$ ipython --no-banner

In [1]: import numpy as np

In [2]: import numpy.linalg as la

In [3]: np.set_printoptions(precision=2, suppress=True, linewidth=120, legacy="1.25")

In [4]: m1 = np.load("run10.npy")

In [5]: m1
Out[5]: 
array([[-0.44, -6.01, -7.21,  0.36,  3.4 ],
       [ 3.49,  1.17, -4.36, -4.1 , -7.12],
       [-3.06,  0.38,  4.19, -7.85, -3.35],
       [ 3.  ,  5.2 ,  4.44,  6.18,  2.47],
       [ 8.54, -4.45, -2.19,  0.63, -1.45],
       [ 3.05, -6.57, -0.46, -3.74,  5.77],
       [ 8.28, -2.17,  2.52,  4.51, -0.34],
       [-0.77,  4.21, -0.35, -3.09, -8.49],
       [ 5.13, -4.93,  0.19,  6.93,  1.15],
       [ 5.77, -3.93, -6.76,  1.69, -1.65],
       [-5.25,  3.17,  2.38,  2.27, -7.18],
       [ 2.24,  3.13, -6.63, -5.57, -3.19],
       [-2.16, -3.87, -6.33,  6.28, -0.88]])

In [6]: def softmax(z):
   ...:     e = np.exp(z - z.max(axis=-1, keepdims=True))
   ...:     return e / e.sum(axis=-1, keepdims=True)
   ...: 

In [7]: np.round(softmax(10 * m1[11]), 2) + 0
Out[7]: array([0., 1., 0., 0., 0.])

In [8]: np.round(softmax(m1[11]), 2) + 0
Out[8]: array([0.29, 0.71, 0.  , 0.  , 0.  ])

In [9]: S = m1 @ m1.T / np.sqrt(5)

In [10]: softmax(S)[11] @ m1
Out[10]: array([ 2.24,  3.13, -6.63, -5.57, -3.2 ])

In [11]: W0 = np.load("dump.npy")

In [12]: W0
Out[12]: 
array([[  2.,   6.,   0.,   6.],
       [-12., -16.,   0., -12.],
       [ -6.,  -6.,  -4.,  -6.],
       [ 12.,  12.,   0.,   8.]])

In [13]: Q, V = la.qr(W0[:, :1])[0], la.qr(W0[:, 1:])[0]

In [14]: sigma = la.svd(Q.T @ V, compute_uv=False)

In [15]: np.round(la.norm(Q @ Q.T - V @ V.T, 2), 2)
Out[15]: 1.0

In [16]: np.degrees(np.arccos(sigma.clip(0, 1)))
Out[16]: array([2.7])

In [17]: (sigma > 0.9).sum()
Out[17]: 1

In [18]: rng = np.random.default_rng(91222)

In [19]: idx = rng.permutation(4)

In [20]: idx
Out[20]: array([1, 0, 2, 3])

In [21]: other = W0[idx][:, idx]

In [22]: np.allclose(other, W0)
Out[22]: False

In [23]: round(la.det(other), 2), np.round(la.det(W0[idx]), 2)
Out[23]: (-128.0, 128.0)

In [24]: np.diag(other)
Out[24]: array([-16.,   2.,  -4.,   8.])

In [25]: np.trace(other)
Out[25]: -10.0

In [26]: np.sort(np.abs(la.eigvals(other)))
Out[26]: array([2., 4., 4., 4.])

In [27]: np.count_nonzero(W0)
Out[27]: 13

In [28]: W0.shape
Out[28]: (4, 4)

In [29]: W0[:, 4]
Traceback (most recent call last):
  Cell In[29], line 1
    W0[:, 4]
IndexError: index 4 is out of bounds for axis 1 with size 4


In [30]: W0 - W0[0]
Out[30]: 
array([[  0.,   0.,   0.,   0.],
       [-14., -22.,   0., -18.],
       [ -8., -12.,  -4., -12.],
       [ 10.,   6.,   0.,   2.]])

In [31]: la.matrix_rank(W0)
Out[31]: 4

In [32]: other = la.invert(W0)
Traceback (most recent call last):
  Cell In[32], line 1
    other = la.invert(W0)
AttributeError: module 'numpy.linalg' has no attribute 'invert'


In [33]: other = la.inv(W0)

In [34]: round(float(la.cond(W0)), 2)
Out[34]: 132.99

In [35]: np.round(la.slogdet(W0)[0], 2)
Out[35]: -1.0

In [36]: np.round(W0 @ other, 2) + 0
Out[36]: 
array([[1., 0., 0., 0.],
       [0., 1., 0., 0.],
       [0., 0., 1., 0.],
       [0., 0., 0., 1.]])

In [37]: (np.abs(other) > 1e-9).astype(int)
Out[37]: 
array([[1, 1, 0, 1],
       [1, 1, 0, 1],
       [1, 1, 1, 1],
       [1, 1, 0, 1]])
